% ipython --no-banner

In [1]: import numpy as np

In [2]: np.set_printoptions(suppress=True, linewidth=140)

In [3]: data = np.loadtxt("layer14.csv", delimiter=",")

In [4]: data
Out[4]: 
array([[4., 1., 0., 0., 0., 0.],
       [0., 4., 1., 0., 0., 0.],
       [0., 0., 4., 1., 0., 0.],
       [0., 0., 0., 4., 1., 0.],
       [0., 0., 0., 0., 4., 1.],
       [0., 0., 0., 0., 0., 4.]])

In [5]: data @ data
Out[5]: 
array([[16.,  8.,  1.,  0.,  0.,  0.],
       [ 0., 16.,  8.,  1.,  0.,  0.],
       [ 0.,  0., 16.,  8.,  1.,  0.],
       [ 0.,  0.,  0., 16.,  8.,  1.],
       [ 0.,  0.,  0.,  0., 16.,  8.],
       [ 0.,  0.,  0.,  0.,  0., 16.]])

In [6]: np.round(np.sort(np.linalg.eigvals(data)), 2)
Out[6]: array([4., 4., 4., 4., 4., 4.])

In [7]: theta = np.radians(120)

In [8]: r_ = np.eye(6)

In [9]: r_[1, 1] = r_[4, 4] = np.cos(theta)

In [10]: r_[1, 4], r_[4, 1] = -np.sin(theta), np.sin(theta)

In [11]: r_.round(2)
Out[11]: 
array([[ 1.  ,  0.  ,  0.  ,  0.  ,  0.  ,  0.  ],
       [ 0.  , -0.5 ,  0.  ,  0.  , -0.87,  0.  ],
       [ 0.  ,  0.  ,  1.  ,  0.  ,  0.  ,  0.  ],
       [ 0.  ,  0.  ,  0.  ,  1.  ,  0.  ,  0.  ],
       [ 0.  ,  0.87,  0.  ,  0.  , -0.5 ,  0.  ],
       [ 0.  ,  0.  ,  0.  ,  0.  ,  0.  ,  1.  ]])

In [12]: B = data @ r_.T

In [13]: np.round(np.linalg.svd(data, compute_uv=False), 2), np.round(np.linalg.svd(B, compute_uv=False), 2)
Out[13]: 
(array([4.92, 4.67, 4.3 , 3.87, 3.44, 3.12]),
 array([4.92, 4.67, 4.3 , 3.87, 3.44, 3.12]))

In [14]: np.round(np.abs(B - data).max(axis=0), 2)
Out[14]: array([0., 6., 0., 0., 6., 0.])

In [15]: round(float(np.linalg.det(r_)), 2), np.trace(r_)
Out[15]: (1.0, np.float64(3.0))

In [16]: np.allclose(data @ data.T, B @ B.T)
Out[16]: True

In [17]: data.reshape(2, -1)
Out[17]: 
array([[4., 1., 0., 0., 0., 0., 0., 4., 1., 0., 0., 0., 0., 0., 4., 1., 0., 0.],
       [0., 0., 0., 4., 1., 0., 0., 0., 0., 0., 4., 1., 0., 0., 0., 0., 0., 4.]])

In [18]: data.reshape(6, 7)
Traceback (most recent call last):
  Cell In[18], line 1
    data.reshape(6, 7)
ValueError: cannot reshape array of size 36 into shape (6,7)


In [19]: t3 = data.reshape(6, 2, -1)

In [20]: np.einsum("ihd,jhd->hij", t3, t3).shape
Out[20]: (2, 6, 6)

In [21]: t3.transpose(1, 0, 2)
Out[21]: 
array([[[4., 1., 0.],
        [0., 4., 1.],
        [0., 0., 4.],
        [0., 0., 0.],
        [0., 0., 0.],
        [0., 0., 0.]],

       [[0., 0., 0.],
        [0., 0., 0.],
        [1., 0., 0.],
        [4., 1., 0.],
        [0., 4., 1.],
        [0., 0., 4.]]])

In [22]: t3.shape
Out[22]: (6, 2, 3)

In [23]: np.einsum("ihd,ihd->ih", t3, t3)
Out[23]: 
array([[17.,  0.],
       [17.,  0.],
       [16.,  1.],
       [ 0., 17.],
       [ 0., 17.],
       [ 0., 16.]])

In [24]: q, _ = np.linalg.qr(np.array([[-0.3, 2.2, -0.9, 0.1],
    ...:     [-0.2, -0.1, -1.4, 1.8],
    ...:     [-0.2, -1.6, 0.3, 0.1],
    ...:     [0.5, -0.1, 1.0, -1.2]]))

In [25]: K = 4 * q

In [26]: K.round(2)
Out[26]: 
array([[-1.85,  2.91, -0.84,  1.85],
       [-1.23, -0.41,  3.63,  1.07],
       [-1.23, -2.67, -1.41,  2.32],
       [ 3.09,  0.51,  0.38,  2.46]])

In [27]: B = np.linalg.inv(K)

In [28]: np.round(K @ B, 2) + 0
Out[28]: 
array([[1., 0., 0., 0.],
       [0., 1., 0., 0.],
       [0., 0., 1., 0.],
       [0., 0., 0., 1.]])

In [29]: np.round(np.linalg.slogdet(K)[0], 2)
Out[29]: np.float64(-1.0)

In [30]: np.round(np.linalg.cond(K), 2)
Out[30]: np.float64(1.0)

In [31]: np.round(np.linalg.inv(B), 2)
Out[31]: 
array([[-1.85,  2.91, -0.84,  1.85],
       [-1.23, -0.41,  3.63,  1.07],
       [-1.23, -2.67, -1.41,  2.32],
       [ 3.09,  0.51,  0.38,  2.46]])

In [32]: round(float(np.linalg.det(K) * np.linalg.det(B)), 2)
Out[32]: 1.0

In [33]: W0 = np.load("block18.npy")

In [34]: W0
Out[34]: 
array([[2, 0, 1, 0, 2],
       [0, 0, 0, 0, 0],
       [3, 1, 2, 0, 0],
       [3, 1, 2, 0, 0],
       [2, 1, 0, 0, 3],
       [3, 1, 2, 0, 0],
       [5, 1, 3, 0, 2],
       [2, 0, 1, 0, 2],
       [4, 2, 5, 2, 2],
       [0, 0, 0, 0, 0],
       [3, 1, 2, 0, 0],
       [5, 2, 2, 0, 3],
       [0, 0, 0, 0, 0],
       [0, 0, 0, 0, 0],
       [5, 3, 3, 2, 5],
       [6, 2, 6, 2, 4],
       [1, 1, 3, 2, 2],
       [1, 1, 3, 2, 2],
       [2, 0, 1, 0, 2],
       [5, 1, 3, 0, 2],
       [2, 1, 0, 0, 3],
       [0, 0, 0, 0, 0],
       [1, 1, 3, 2, 2],
       [3, 2, 3, 2, 2],
       [4, 1, 1, 0, 5],
       [3, 1, 2, 0, 0],
       [1, 2, 2, 2, 0],
       [4, 4, 5, 4, 5],
       [1, 2, 2, 2, 0],
       [2, 0, 1, 0, 2],
       [2, 1, 0, 0, 3],
       [2, 1, 0, 0, 3]])

In [35]: C2 = np.cov(W0, rowvar=False)

In [36]: np.round(np.corrcoef(W0[:, 4], W0[:, 3])[0, 1], 2)
Out[36]: np.float64(0.35)

In [37]: np.argwhere(np.triu(np.abs(np.corrcoef(W0.T)) > 0.8, 1))
Out[37]: array([], shape=(0, 2), dtype=int64)

In [38]: np.round(W0.std(axis=0), 2)
Out[38]: array([1.67, 0.93, 1.59, 1.07, 1.6 ])

In [39]: C2.shape
Out[39]: (5, 5)

In [40]: np.argsort(-W0.std(axis=0).round(6), kind="stable")
Out[40]: array([0, 4, 2, 3, 1])

In [41]: m1 = np.load("w.npy")

In [42]: m1
Out[42]: 
array([[-0.3, -0.9,  0.4,  1.5],
       [ 0.4,  0.8,  0.1,  0.9],
       [-1.1,  2.1, -1.7, -2.5],
       [ 1. , -1. ,  0.2, -0.2],
       [ 0.8,  0.5,  0.5, -2.8],
       [ 3. , 10.5, -5.5,  2. ],
       [ 0.9, -1.8, -1.7,  1.1],
       [ 1.2,  0.6, -2.2,  0.5],
       [ 1.2,  0.4,  0.2, -0.3],
       [ 0.6,  1.3, -0.5, -0.7],
       [ 0.5,  1.7, -2.3,  1.4]])

In [43]: lab = m1[:, 3] > np.median(m1[:, 3])

In [44]: f = m1[lab].mean(axis=0) - m1[~lab].mean(axis=0)

In [45]: round(float((((m1 - m1.mean(axis=0)) @ f > 0) == lab).mean()), 2)
Out[45]: 0.64

In [46]: np.argsort(-np.abs(f).round(6), kind="stable")
Out[46]: array([3, 1, 2, 0])

In [47]: Xs = m1 - m1.mean(axis=0)

In [48]: vecs = np.linalg.svd(Xs)[2][:1]

In [49]: B = Xs - Xs @ vecs.T @ vecs

In [50]: np.round(np.cov(Xs @ vecs.T, rowvar=False), 2)
Out[50]: np.float64(13.77)

In [51]: np.linalg.norm(B, axis=1).round(6).argmax()
Out[51]: np.int64(2)

In [52]: np.round((Xs @ vecs.T).std(axis=0), 2)
Out[52]: array([3.54])

In [53]: np.round(B.std(axis=0), 2)
Out[53]: array([0.73, 0.55, 0.78, 1.41])

In [54]: arr = np.loadtxt("arr.csv", delimiter=",")

In [55]: arr
Out[55]: 
array([[-9.,  8., -1.,  2., -8.],
       [-9.,  8., -1.,  2., -8.],
       [ 8., -8.,  5., -1., -7.]])

In [56]: B = data / np.linalg.norm(data, axis=1, keepdims=True)

In [57]: C2 = B @ B.T

In [58]: round(np.degrees(np.arccos(np.clip(C2[2, 3], -1, 1))), 2)
Out[58]: np.float64(76.39)

In [59]: C2.round(2)
Out[59]: 
array([[1.  , 0.24, 0.  , 0.  , 0.  , 0.  ],
       [0.24, 1.  , 0.24, 0.  , 0.  , 0.  ],
       [0.  , 0.24, 1.  , 0.24, 0.  , 0.  ],
       [0.  , 0.  , 0.24, 1.  , 0.24, 0.  ],
       [0.  , 0.  , 0.  , 0.24, 1.  , 0.24],
       [0.  , 0.  , 0.  , 0.  , 0.24, 1.  ]])

In [60]: C2[2].round(2)
Out[60]: array([0.  , 0.24, 1.  , 0.24, 0.  , 0.  ])

In [61]: (np.abs(C2) > 0.9).astype(int)
Out[61]: 
array([[1, 0, 0, 0, 0, 0],
       [0, 1, 0, 0, 0, 0],
       [0, 0, 1, 0, 0, 0],
       [0, 0, 0, 1, 0, 0],
       [0, 0, 0, 0, 1, 0],
       [0, 0, 0, 0, 0, 1]])

In [62]: np.round(np.linalg.norm(B, axis=1), 2)
Out[62]: array([1., 1., 1., 1., 1., 1.])

In [63]: x0 = np.array([1, 2, 2, 0, 2, 0])

In [64]: np.round(C2 @ np.eye(6)[2], 2)
Out[64]: array([0.  , 0.24, 1.  , 0.24, 0.  , 0.  ])

In [65]: np.round(C2 @ np.ones(6), 2)
Out[65]: array([1.24, 1.47, 1.47, 1.47, 1.48, 1.24])

In [66]: np.round((C2 * x0).sum(axis=1), 2)
Out[66]: array([1.47, 2.71, 2.47, 0.94, 2.  , 0.49])

In [67]: np.linalg.norm(C2 @ x0) <= np.linalg.norm(C2, 2) * np.linalg.norm(x0) + 1e-9
Out[67]: np.True_

In [68]: J = np.load("a.npy")

In [69]: J
Out[69]: 
array([[-2.69, -0.4 , -1.27, -0.07],
       [ 1.2 ,  0.12, -0.05, -2.75],
       [ 1.41,  2.54,  0.57, -0.5 ],
       [-1.95, -0.41,  1.1 , -1.95],
       [ 0.21,  2.79, -1.08,  0.08],
       [ 0.62,  0.77, -2.32,  1.63],
       [ 0.81,  1.63, -0.44, -2.35],
       [-1.53,  1.54,  1.73,  1.14],
       [-2.2 , -0.42,  1.96,  0.37],
       [ 2.55,  0.7 , -0.61, -1.28],
       [-0.26,  1.11, -0.45,  2.74],
       [-1.66, -0.27, -0.52,  2.43],
       [ 0.24, -0.43, -2.82, -0.9 ],
       [-1.17, -2.35, -0.87, -1.17],
       [-1.84, -1.27,  1.98, -0.25]])

In [70]: Xs = J - J.mean(axis=0)

In [71]: Uu, s, vt = np.linalg.svd(Xs, full_matrices=False)

In [72]: np.abs(Uu[:, 0]).argmax()
Out[72]: np.int64(9)

In [73]: np.round(vt[0] * np.sign(vt[0, np.abs(vt[0]).argmax()]), 2)
Out[73]: array([ 0.75,  0.4 , -0.37, -0.37])

In [74]: np.linalg.matrix_rank(Xs)
Out[74]: np.int64(4)

In [75]: A = np.loadtxt("test9.csv", delimiter=",")

In [76]: A.round(2)
Out[76]: 
array([[-0.32, -0.65, -0.67,  0.17],
       [ 0.76,  0.08, -0.29,  0.58],
       [-0.57,  0.46, -0.01,  0.68],
       [ 0.  , -0.6 ,  0.68,  0.42]])

In [77]: rng = np.random.default_rng(9002)

In [78]: lab = rng.permutation(4)

In [79]: B = J[:, lab] * rng.choice([-1, 1], 4)

In [80]: B
Out[80]: 
array([[ 0.07, -2.69,  0.4 , -1.27],
       [ 2.75,  1.2 , -0.12, -0.05],
       [ 0.5 ,  1.41, -2.54,  0.57],
       [ 1.95, -1.95,  0.41,  1.1 ],
       [-0.08,  0.21, -2.79, -1.08],
       [-1.63,  0.62, -0.77, -2.32],
       [ 2.35,  0.81, -1.63, -0.44],
       [-1.14, -1.53, -1.54,  1.73],
       [-0.37, -2.2 ,  0.42,  1.96],
       [ 1.28,  2.55, -0.7 , -0.61],
       [-2.74, -0.26, -1.11, -0.45],
       [-2.43, -1.66,  0.27, -0.52],
       [ 0.9 ,  0.24,  0.43, -2.82],
       [ 1.17, -1.17,  2.35, -0.87],
       [ 0.25, -1.84,  1.27,  1.98]])

In [81]: Uu, _, vt = np.linalg.svd(J.T @ B)

In [82]: lab
Out[82]: array([3, 0, 1, 2])

In [83]: np.round(np.linalg.lstsq(J, B)[0], 2) + 0
Out[83]: 
array([[ 0.,  1.,  0.,  0.],
       [ 0.,  0., -1.,  0.],
       [ 0.,  0.,  0.,  1.],
       [-1.,  0.,  0.,  0.]])

In [84]: q = A.astype(float).copy()

In [85]: for j in range(4):
    ...:     q[:, j] -= q[:, :j] @ (q[:, :j].T @ q[:, j])
    ...:     q[:, j] /= np.linalg.norm(q[:, j])
    ...: 

In [86]: q.round(2)
Out[86]: 
array([[-0.32, -0.65, -0.67,  0.17],
       [ 0.76,  0.08, -0.29,  0.58],
       [-0.57,  0.46, -0.01,  0.68],
       [ 0.  , -0.6 ,  0.68,  0.42]])

In [87]: F = np.load("case19.npy")

In [88]: F
Out[88]: 
array([[ 0,  0,  0,  0,  0],
       [-3, -5,  2, -3,  2],
       [-1,  0,  2, -4, -2],
       [-3,  0,  0, -4, -2],
       [ 1, -1,  3, -3,  2],
       [ 1,  1,  0, -1, -1],
       [ 0,  1,  4, -5,  2],
       [-1,  2,  1, -2,  0],
       [-1,  2,  1, -2,  0],
       [ 0,  0,  0,  0,  0],
       [ 0,  0,  0,  0,  0],
       [ 1,  1,  0, -1, -1],
       [ 0,  0,  0,  0,  0],
       [ 0,  0,  0,  0,  0],
       [-1,  0,  4, -4,  3],
       [-1,  2,  1, -2,  0],
       [ 0,  0,  0,  0,  0],
       [-3,  0,  0, -4, -2]])

In [89]: theta = np.radians(36)

In [90]: r_ = np.eye(5)

In [91]: r_[4, 4] = r_[2, 2] = np.cos(theta)

In [92]: r_[4, 2], r_[2, 4] = -np.sin(theta), np.sin(theta)

In [93]: r_.round(2)
Out[93]: 
array([[ 1.  ,  0.  ,  0.  ,  0.  ,  0.  ],
       [ 0.  ,  1.  ,  0.  ,  0.  ,  0.  ],
       [ 0.  ,  0.  ,  0.81,  0.  ,  0.59],
       [ 0.  ,  0.  ,  0.  ,  1.  ,  0.  ],
       [ 0.  ,  0.  , -0.59,  0.  ,  0.81]])

In [94]: B = F @ r_.T

In [95]: np.allclose(F @ F.T, B @ B.T)
Out[95]: True

In [96]: round(np.linalg.det(r_), 2), round(np.trace(r_), 2)
Out[96]: (np.float64(1.0), np.float64(4.62))

In [97]: np.round(np.linalg.svd(F, compute_uv=False), 2), np.round(np.linalg.svd(B, compute_uv=False), 2)
Out[97]: 
(array([13.25,  7.41,  6.59,  3.03,  0.97]),
 array([13.25,  7.41,  6.59,  3.03,  0.97]))

In [98]: np.allclose(np.linalg.norm(F, axis=1), np.linalg.norm(B, axis=1))
Out[98]: True

In [99]: np.round(np.abs(B - F).max(axis=0), 2)
Out[99]: array([0.  , 0.  , 1.56, 0.  , 2.92])

In [100]: B = np.c_[F[:, :3] @ np.array([[5, -5, 8], [-2, 6, 6], [7, 1, -1]]), np.array([3, 0, 4, 1, 2, 4, 2, 3, 0, 2, 0, 6, 7, 0, 9, 5, 4, 4])]

In [101]: B
Out[101]: 
array([[  0,   0,   0,   3],
       [  9, -13, -56,   0],
       [  9,   7, -10,   4],
       [-15,  15, -24,   1],
       [ 28,  -8,  -1,   2],
       [  3,   1,  14,   4],
       [ 26,  10,   2,   2],
       [ -2,  18,   3,   3],
       [ -2,  18,   3,   0],
       [  0,   0,   0,   2],
       [  0,   0,   0,   0],
       [  3,   1,  14,   6],
       [  0,   0,   0,   7],
       [  0,   0,   0,   0],
       [ 23,   9, -12,   9],
       [ -2,  18,   3,   5],
       [  0,   0,   0,   4],
       [-15,  15, -24,   4]])

In [102]: np.linalg.matrix_rank(np.c_[F, B])
Out[102]: np.int64(6)

In [103]: np.round(np.linalg.lstsq(F, B[:, 0])[0], 2) + 0
Out[103]: array([ 5., -2.,  7.,  0.,  0.])

In [104]: np.round(np.linalg.norm(B - F @ np.linalg.lstsq(F, B)[0], axis=0), 2) + 0
Out[104]: array([ 0.  ,  0.  ,  0.  , 12.58])
